$ python3 -q
>>> import numpy as np
>>> from numpy import linalg as LA
>>> np.set_printoptions(precision=2, suppress=True, linewidth=160, legacy="1.25")
>>> data = np.load("a.npy")
>>> print(data)
[[ 1.67 -0.66 -1.18 -0.97 -0.26  1.27 -0.49]
 [-1.66 -0.33 -1.34 -0.29 -0.03 -0.31 -1.19]
 [ 0.77 -0.28 -0.76 -1.15 -0.42  0.27  1.69]
 [ 1.12  0.94 -2.44  0.61 -0.47 -0.33  1.19]
 [ 3.16  0.74  0.82 -2.14 -0.92  0.86 -0.8 ]]
>>> U, sig, Vt = LA.svd(data, full_matrices=False)
>>> print(np.round(Vt @ Vt.T, 2) + 0)
[[1. 0. 0. 0. 0.]
 [0. 1. 0. 0. 0.]
 [0. 0. 1. 0. 0.]
 [0. 0. 0. 1. 0.]
 [0. 0. 0. 0. 1.]]
>>> print(sig)
[5.   3.5  2.45 1.71 1.2 ]
>>> print(sig / sig[0])
[1.   0.7  0.49 0.34 0.24]
>>> print(np.abs(Vt[0]))
[0.82 0.1  0.02 0.45 0.21 0.27 0.02]
>>> print((sig > 1e-8).sum())
5
>>> print(np.allclose(U * sig @ Vt, data))
True
>>> x = np.array([2, 2, 2, 0, -2, -1, -1])
>>> print(data @ (2 * x))
[ -1.2  -10.2   -3.32  -1.36  22.44]
>>> print(np.sign((data @ x).round(6)))
[-1. -1. -1. -1.  1.]
>>> print(np.einsum("ij,j->i", data, x))
[-0.6  -5.1  -1.66 -0.68 11.22]
>>> t = np.radians(135)
>>> r_ = np.eye(7)
>>> r_[6, 6] = r_[2, 2] = np.cos(t)
>>> r_[6, 2], r_[2, 6] = -np.sin(t), np.sin(t)
>>> print(r_)
[[ 1.    0.    0.    0.    0.    0.    0.  ]
 [ 0.    1.    0.    0.    0.    0.    0.  ]
 [ 0.    0.   -0.71  0.    0.    0.    0.71]
 [ 0.    0.    0.    1.    0.    0.    0.  ]
 [ 0.    0.    0.    0.    1.    0.    0.  ]
 [ 0.    0.    0.    0.    0.    1.    0.  ]
 [ 0.    0.   -0.71  0.    0.    0.   -0.71]]
>>> A2 = data @ r_.T
>>> print(np.allclose(data @ data.T, A2 @ A2.T))
True
>>> W1 = np.array([[-2, 3, -2, 1],
...     [2, -2, 3, 1],
...     [1, 3, 3, -3],
...     [2, 1, -2, 2],
...     [-1, -2, 1, 3],
...     [3, 1, -1, -1],
...     [3, -1, 1, 0]])
>>> coef = np.array([-1, -1, 4, 4])
>>> hid = np.maximum(data @ W1 + coef, 0)
>>> print(LA.matrix_rank(hid))
4
>>> print(hid)
[[ 0.    3.1   0.    4.56]
 [ 0.    0.    1.98  5.67]
 [ 0.14  0.    2.64  2.94]
 [ 0.47  0.    0.   13.52]
 [ 0.   10.82  4.06  0.  ]]
>>> print((hid > 0).astype(int))
[[0 1 0 1]
 [0 0 1 1]
 [1 0 1 1]
 [1 0 0 1]
 [0 1 1 0]]
>>> basis = np.array([[1, 3, 0], [0, 0, 1], [3, 1, 3], [1, 1, 0]])
>>> print((hid @ basis).round(6).argmax(axis=1))
[0 0 0 1 2]
>>> x = np.array([-4, 9, 9, 9, 1, 6, 9])
>>> a = np.maximum(data @ x, 0)
>>> print(data.T @ a)
[0. 0. 0. 0. 0. 0. 0.]
>>> print(a)
[0. 0. 0. 0. 0.]
>>> print(np.tanh(data @ x))
[-1. -1. -1. -1. -1.]
>>> print(np.maximum(data @ x, 0) - np.maximum(-data @ x, 0))
[-29.02 -23.6   -6.38  -4.23 -20.82]
>>> mat = np.load("case17.npy")
>>> print(mat)
[[-0.52 -0.91 -1.03 -0.39 -1.18 -1.48 -2.03]
 [-1.64 -2.67 -1.97 -0.39 -2.64 -1.62 -2.27]
 [-0.82 -0.27  0.21 -0.01 -0.22 -0.62 -0.64]
 [-2.03 -2.77 -1.8   0.84 -2.57 -1.48 -2.88]
 [ 1.6   2.94  1.77  0.07  2.52  1.82  2.35]
 [-1.15 -1.22 -1.16  0.31 -1.26 -1.02 -1.67]
 [-1.49 -2.72 -1.18  0.71 -2.84 -1.3  -2.67]
 [-1.04 -1.35 -1.23 -0.25 -2.1  -1.18 -2.17]
 [-1.66 -2.47 -2.16 -0.15 -2.2  -1.95 -2.88]
 [-0.16 -0.48  0.34 -0.25 -0.22  0.06 -0.5 ]
 [-2.86 -3.74 -2.06  0.09 -3.96 -2.73 -3.79]]
>>> hat = mat @ LA.solve(mat.T @ mat, mat.T)
>>> print(np.round(np.trace(hat), 2))
7.0
>>> print(hat @ mat[:, 6])
[-2.03 -2.27 -0.64 -2.88  2.35 -1.67 -2.67 -2.17 -2.88 -0.5  -3.79]
>>> print(np.allclose(hat @ hat, hat))
True
>>> print(mat.sum(axis=1))
[ -7.54 -13.2   -2.37 -12.69  13.07  -7.17 -11.49  -9.32 -13.47  -1.21 -19.05]
>>> print(LA.matrix_rank(mat))
7
>>> print(mat.sum(axis=0))
[-11.77 -15.66 -10.27   0.58 -16.67 -11.5  -19.15]
>>> LA.rank(mat)
Traceback (most recent call last):
  File "<python-input-46>", line 1, in <module>
    LA.rank(mat)
    ^^^^^^^
AttributeError: module 'numpy.linalg' has no attribute 'rank'
>>> f = np.array([-3, -1, -1, 3, 3, 2, -1])
>>> g = np.array([3, 3, -3, 5, 5, -5, 5])
>>> m1 = np.outer(f, g)
>>> print(m1)
[[ -9  -9   9 -15 -15  15 -15]
 [ -3  -3   3  -5  -5   5  -5]
 [ -3  -3   3  -5  -5   5  -5]
 [  9   9  -9  15  15 -15  15]
 [  9   9  -9  15  15 -15  15]
 [  6   6  -6  10  10 -10  10]
 [ -3  -3   3  -5  -5   5  -5]]
>>> U, sig, Vt = LA.svd(m1)
>>> print(sig.round(2) + 0)
[65.71  0.    0.    0.    0.    0.    0.  ]
>>> print(np.argmax(sig[:-1] / (sig[1:] + 1e-6)) + 1)
1
>>> A2 = U[:, :1] @ np.diag(sig[:1]) @ Vt[:1]
>>> print(LA.matrix_rank(m1, rtol=0.05))
1
>>> print(round(float(np.abs(m1 - A2).max()), 2))
0.0
>>> print(np.round(LA.norm(m1 - A2) / LA.norm(m1), 2))
0.0
>>> A2 = m1 / LA.norm(m1, axis=1, keepdims=True)
>>> C2 = A2 @ A2.T
>>> print(LA.norm(A2, axis=1))
[1. 1. 1. 1. 1. 1. 1.]
>>> print(np.argwhere(np.triu(np.abs(C2) > 0.95, 1)))
[[0 1]
 [0 2]
 [0 3]
 [0 4]
 [0 5]
 [0 6]
 [1 2]
 [1 3]
 [1 4]
 [1 5]
 [1 6]
 [2 3]
 [2 4]
 [2 5]
 [2 6]
 [3 4]
 [3 5]
 [3 6]
 [4 5]
 [4 6]
 [5 6]]
>>> print((np.abs(C2) > 0.9).astype(int))
[[1 1 1 1 1 1 1]
 [1 1 1 1 1 1 1]
 [1 1 1 1 1 1 1]
 [1 1 1 1 1 1 1]
 [1 1 1 1 1 1 1]
 [1 1 1 1 1 1 1]
 [1 1 1 1 1 1 1]]
>>> print(LA.matrix_rank(m1, rtol=0.1))
1
>>> f, g = m1[0], m1[5]
>>> print(f @ f)
1143
>>> pr = (f @ g) / (f @ f) * f
>>> print(LA.matrix_rank(np.outer(f, g)))
1
>>> print(pr)
[  6.   6.  -6.  10.  10. -10.  10.]
>>> print(np.unique(m1.round(6), axis=0).shape)
(4, 7)
>>> print(np.allclose(m1[:-1].T @ LA.lstsq(m1[:-1].T, m1[-1])[0], m1[-1]))
True
>>> print(np.abs(np.diag(LA.qr(m1)[1])) > 1e-9)
[ True False False False False False False]
>>> print(m1 @ LA.pinv(m1) @ m1)
[[ -9.  -9.   9. -15. -15.  15. -15.]
 [ -3.  -3.   3.  -5.  -5.   5.  -5.]
 [ -3.  -3.   3.  -5.  -5.   5.  -5.]
 [  9.   9.  -9.  15.  15. -15.  15.]
 [  9.   9.  -9.  15.  15. -15.  15.]
 [  6.   6.  -6.  10.  10. -10.  10.]
 [ -3.  -3.   3.  -5.  -5.   5.  -5.]]
>>> E = np.loadtxt("layer13.csv", delimiter=",")
>>> print(E)
[[ 4.  0.  1.  8.  0.]
 [25.  1.  0.  0. 13.]
 [ 1.  0.  2.  8.  0.]
 [ 0.  0.  6. 12.  0.]
 [ 0.  8.  7.  1. 12.]
 [ 0. 11.  7.  0.  6.]
 [ 0.  8.  5.  0.  2.]
 [ 0.  9.  8.  1.  8.]
 [10.  0.  0.  6.  0.]
 [16.  0.  0.  0.  0.]
 [16.  2.  0.  0.  4.]
 [19.  0.  0.  2.  0.]
 [ 0.  8.  6.  0. 10.]
 [13.  2.  0.  0.  0.]
 [25.  0.  0.  1.  0.]
 [ 0. 12. 10.  0.  9.]
 [ 4. 12.  1.  0. 18.]
 [ 7. 11.  0.  0. 19.]
 [ 0.  6.  6.  2.  7.]
 [ 0.  3.  6.  5.  0.]
 [ 0.  6.  4.  0.  0.]
 [ 0. 10.  6.  0. 10.]
 [ 4. 11.  1.  0. 18.]]
>>> W1 = np.array([[1, -1, -1, -2],
...     [-1, 2, 1, -3],
...     [0, 2, 3, 2],
...     [-1, 0, 0, -1],
...     [-3, -3, -2, -3]])
>>> coef = np.array([2, -1, -1, 7])
>>> hid = np.maximum(E @ W1 + coef, 0)
>>> print((hid > 0).astype(int))
[[0 0 0 0]
 [0 0 0 0]
 [0 1 1 1]
 [0 1 1 1]
 [0 0 1 0]
 [0 1 1 0]
 [0 1 1 0]
 [0 1 1 0]
 [1 0 0 0]
 [1 0 0 0]
 [1 0 0 0]
 [1 0 0 0]
 [0 0 1 0]
 [1 0 0 0]
 [1 0 0 0]
 [0 1 1 0]
 [0 0 0 0]
 [0 0 0 0]
 [0 1 1 0]
 [0 1 1 1]
 [0 1 1 0]
 [0 1 1 0]
 [0 0 0 0]]
>>> print(hid)
[[ 0.  0.  0.  0.]
 [ 0.  0.  0.  0.]
 [ 0.  2.  4.  1.]
 [ 0. 11. 17.  7.]
 [ 0.  0.  4.  0.]
 [ 0. 17. 19.  0.]
 [ 0. 19. 18.  0.]
 [ 0.  9. 16.  0.]
 [ 6.  0.  0.  0.]
 [18.  0.  0.  0.]
 [ 4.  0.  0.  0.]
 [19.  0.  0.  0.]
 [ 0.  0.  5.  0.]
 [13.  0.  0.  0.]
 [26.  0.  0.  0.]
 [ 0. 16. 23.  0.]
 [ 0.  0.  0.  0.]
 [ 0.  0.  0.  0.]
 [ 0.  2.  9.  0.]
 [ 0. 17. 20.  5.]
 [ 0. 19. 17.  0.]
 [ 0.  1.  7.  0.]
 [ 0.  0.  0.  0.]]
>>> print((hid > 0).mean(axis=0))
[0.26 0.43 0.52 0.13]
>>> basis = np.array([[-1, -2, -3], [-3, -1, -3], [2, -1, -3], [-3, 2, 2]])
>>> print((hid @ basis).round(6).argmax(axis=1))
[0 0 0 1 0 0 0 0 0 0 0 0 0 0 0 0 0 0 0 0 0 0 0]
>>> cen = (E - E.mean(axis=0)) / E.std(axis=0)
>>> print(cen.std(axis=0))
[1. 1. 1. 1. 1.]
>>> coef = LA.lstsq(np.delete(cen, 0, axis=1), cen[:, 0])[0]
>>> print(coef)
[-1.1  -0.21 -0.62  0.39]
>>> A = np.loadtxt("data.csv", delimiter=",")
>>> print(A)
[[-3.63 -0.41  6.05  2.04]
 [ 4.34 -0.46 -2.45 -1.07]
 [ 0.73  0.23 -0.26 -0.43]
 [-1.2   1.29 -3.33 -1.17]
 [-3.37  0.51 -2.31  0.22]]
>>> def softmax(z):
...     e = np.exp(z - z.max(axis=-1, keepdims=True))
...     return e / e.sum(axis=-1, keepdims=True)
... 
>>> print(np.round(softmax(m1[3] + 3), 2) + 0)
[0.   0.   0.   0.33 0.33 0.   0.33]
>>> scores = m1 @ m1.T / np.sqrt(7)
>>> print(softmax(scores)[3] @ m1)
[  9.   9.  -9.  15.  15. -15.  15.]
>>> print(softmax(scores).round(6).argmax(axis=1))
[0 0 0 3 3 3 0]
>>> print(np.round(softmax(scores), 2) + 0)
[[1.  0.  0.  0.  0.  0.  0. ]
 [1.  0.  0.  0.  0.  0.  0. ]
 [1.  0.  0.  0.  0.  0.  0. ]
 [0.  0.  0.  0.5 0.5 0.  0. ]
 [0.  0.  0.  0.5 0.5 0.  0. ]
 [0.  0.  0.  0.5 0.5 0.  0. ]
 [1.  0.  0.  0.  0.  0.  0. ]]
>>> U, sig, Vt = LA.svd(A)
>>> print(np.argmax(sig[:-1] / (sig[1:] + 1e-6)) + 1)
3
>>> A2 = U[:, :3] @ np.diag(sig[:3]) @ Vt[:3]
>>> print(LA.matrix_rank(A, rtol=0.05))
3
>>> print(A2)
[[-3.63 -0.41  6.05  2.04]
 [ 4.34 -0.46 -2.45 -1.07]
 [ 0.73  0.23 -0.26 -0.43]
 [-1.2   1.29 -3.33 -1.17]
 [-3.37  0.51 -2.31  0.22]]
>>> print(LA.matrix_rank(A2))
3
>>> print(np.round(LA.norm(A - A2, 2), 2), round(float(sig[3]), 2))
0.0 0.0
>>> print(LA.cond(A) > 100)
True
>>> print(round(LA.norm(A, 2) / LA.norm(A), 2))
0.84
>>> print([round(float(x), 2) for x in LA.svd(A, compute_uv=False)[:3]])
[9.0, 5.64, 0.97]
>>> print(np.argsort(-LA.norm(A, axis=0).round(6), kind="stable")[:3])
[2 0 3]
>>> print(LA.lstsq(A[:-1].T, A[-1])[2])
3
>>> print(np.unique(A.round(6), axis=0).shape)
(5, 4)
>>> print(A @ LA.pinv(A) @ A)
[[-3.63 -0.41  6.05  2.04]
 [ 4.34 -0.46 -2.45 -1.07]
 [ 0.73  0.23 -0.26 -0.43]
 [-1.2   1.29 -3.33 -1.17]
 [-3.37  0.51 -2.31  0.22]]
>>> U, sig, Vt = LA.svd(A)
>>> evecs = Vt[:(sig > 1e-8).sum()]
>>> rng = np.random.default_rng(451794)
>>> x = A[2] + 5 * A[1] + rng.integers(2) * np.eye(4)[2]
>>> print(x)
[ 22.43  -2.07 -12.51  -5.78]
>>> print(evecs.T @ evecs)
[[ 0.96 -0.13  0.02 -0.15]
 [-0.13  0.59  0.05 -0.47]
 [ 0.02  0.05  0.99  0.06]
 [-0.15 -0.47  0.06  0.46]]
>>> print(np.allclose(evecs.T @ evecs @ x, x))
True
>>> M = np.loadtxt("dump.csv", delimiter=",")
>>> print(M)
[[ 1.  1.  1. -1.]
 [ 0.  3.  2. -2.]
 [ 0.  1.  2. -1.]
 [ 0.  4.  4. -3.]]
>>> hat = np.triu(np.array([[5, 2, 8, 8], [2, 2, 3, 7], [7, 4, 9, 1], [2, 9, 9, 7]]), 1) + np.eye(4)
>>> A2 = hat @ M @ LA.inv(hat)
>>> print(hat @ M - M @ hat)
[[  0.  44.  41. -52.]
 [  0.  31.  25. -47.]
 [  0.   4.   1. -12.]
 [  0.   0. -12. -32.]]
>>> print(np.round(np.poly(A2), 2) + 0)
[ 1. -3.  3. -1.  0.]
>>> print(LA.matrix_rank(A2))
3
